% ipython --no-banner

In [1]: import numpy as np

In [2]: import numpy.linalg as la

In [3]: np.set_printoptions(precision=2, suppress=True, linewidth=200)

In [4]: Q, _ = la.qr(np.array([[-0.5, 0.2, 0.2, -0.3, -0.6],
   ...:     [0.6, -0.7, -2.1, 1.8, 0.6],
   ...:     [-0.1, -1.5, 0.9, 1.1, 1.1],
   ...:     [1.2, 0.2, -0.6, -0.3, 1.6],
   ...:     [0.8, -1.7, 0.9, 0.5, -0.3]]))

In [5]: E = -2 * Q

In [6]: E
Out[6]: 
array([[ 0.61,  0.07, -0.1 ,  1.22,  1.46],
       [-0.73,  0.33, -1.82,  0.17,  0.02],
       [ 0.12,  1.41,  0.11, -1.14,  0.84],
       [-1.46, -0.78,  0.42, -0.36,  0.98],
       [-0.97,  1.14,  0.69,  1.03, -0.46]])

In [7]: r0 = np.array([-2, -1, -2])

In [8]: np.convolve(E[1], r0)
Out[8]: array([ 1.46,  0.06,  4.77,  0.81,  3.43, -0.37, -0.04])

In [9]: np.cross(E[1, :3], E[0, :3])
Out[9]: array([ 0.09, -1.18, -0.25])

In [10]: rng = np.random.default_rng(16)

In [11]: z = rng.permutation(5)

In [12]: z
Out[12]: array([0, 1, 3, 4, 2])

In [13]: other = E[z][:, z]

In [14]: np.diag(other)
Out[14]: array([ 0.61,  0.33, -0.36, -0.46,  0.11])

In [15]: round(float(la.det(other)), 2), round(float(la.det(E[z])), 2)
Out[15]: (-32.0, -32.0)

In [16]: other = np.array([[1, -1], [0, 3]])

In [17]: basis = np.kron(other, E)

In [18]: round(la.norm(basis, 2), 2), round(float(la.norm(other, 2) * la.norm(E, 2)), 2)
Out[18]: (np.float64(6.36), 6.36)

In [19]: la.matrix_rank(basis)
Out[19]: np.int64(10)

In [20]: basis.shape
Out[20]: (10, 10)

In [21]: W0 = np.eye(4, dtype=int)[rng.permutation(4)] * np.array([1, 3, 0, 1])

In [22]: W0
Out[22]: 
array([[0, 0, 0, 0],
       [1, 0, 0, 0],
       [0, 0, 0, 1],
       [0, 3, 0, 0]])

In [23]: # rows and columns are dependent

In [24]: [round(float(x), 2) for x in la.svd(W0, compute_uv=False)[:3]]
Out[24]: [3.0, 1.0, 1.0]

In [25]: round(float(la.norm(W0, 2) / la.norm(W0)), 2)
Out[25]: 0.9

In [26]: la.cond(W0) > 100
Out[26]: np.True_

In [27]: np.argsort(-la.norm(W0, axis=0).round(6), kind="stable")[:3]
Out[27]: array([1, 0, 3])

In [28]: Uu, sigma, vt = la.svd(W0)

In [29]: np.argmax(sigma[:-1] / (sigma[1:] + 1e-6)) + 1
Out[29]: np.int64(3)

In [30]: other = Uu[:, :3] @ np.diag(sigma[:3]) @ vt[:3]

In [31]: other
Out[31]: 
array([[0., 0., 0., 0.],
       [1., 0., 0., 0.],
       [0., 0., 0., 1.],
       [0., 3., 0., 0.]])

In [32]: la.matrix_rank(other)
Out[32]: np.int64(3)

In [33]: la.matrix_rank(W0, rtol=0.05)
Out[33]: np.int64(3)

In [34]: rk = la.matrix_rank(other)

In [35]: rk
Out[35]: np.int64(3)

In [36]: null = la.svd(other)[2][rk:].T

In [37]: other @ null
Out[37]: 
array([[0.],
       [0.],
       [0.],
       [0.]])

In [38]: [int(la.matrix_rank(other[:, :j + 1])) for j in range(4)]
Out[38]: [1, 2, 2, 3]

In [39]: np.allclose(other @ null, 0)
Out[39]: True

In [40]: [int(la.matrix_rank(np.delete(other, i, axis=0))) for i in range(4)]
Out[40]: [3, 2, 2, 2]

In [41]: [int(la.matrix_rank(other[:i])) for i in range(1, len(other) + 1)]
Out[41]: [0, 1, 2, 3]

In [42]: la.matrix_rank(other.T @ other), la.matrix_rank(other @ other.T)
Out[42]: (np.int64(3), np.int64(3))

In [43]: la.norm(W0, axis=0)
Out[43]: array([1., 3., 0., 1.])

In [44]: W0[2] @ W0[0]
Out[44]: np.int64(0)

In [45]: np.round(la.norm(W0[2] - W0[0]), 2)
Out[45]: np.float64(1.0)

In [46]: round(la.norm(W0[2], 1), 2), round(la.norm(W0[2], np.inf), 2)
Out[46]: (np.float64(1.0), np.float64(1.0))

In [47]: np.round(la.norm(W0, 2), 2)
Out[47]: np.float64(3.0)

In [48]: M = np.load("block0.npy")

In [49]: M
Out[49]: 
array([[ 1.05, -2.33,  3.7 ],
       [ 0.19,  6.82,  2.14],
       [ 0.94, -4.53, -5.06],
       [-3.85,  3.09, -0.19],
       [-5.33, -1.04, -0.9 ]])

In [50]: Q = M.astype(float).copy()

In [51]: for j in range(3):
    ...:     Q[:, j] -= Q[:, :j] @ (Q[:, :j].T @ Q[:, j])
    ...:     Q[:, j] /= la.norm(Q[:, j])
    ...: 

In [52]: np.round(Q.T @ M, 2) + 0
Out[52]: 
array([[ 6.73, -1.75,  0.75],
       [ 0.  ,  8.95,  3.42],
       [ 0.  ,  0.  ,  5.7 ]])

In [53]: np.round(Q.T @ Q, 2) + 0
Out[53]: 
array([[1., 0., 0.],
       [0., 1., 0.],
       [0., 0., 1.]])
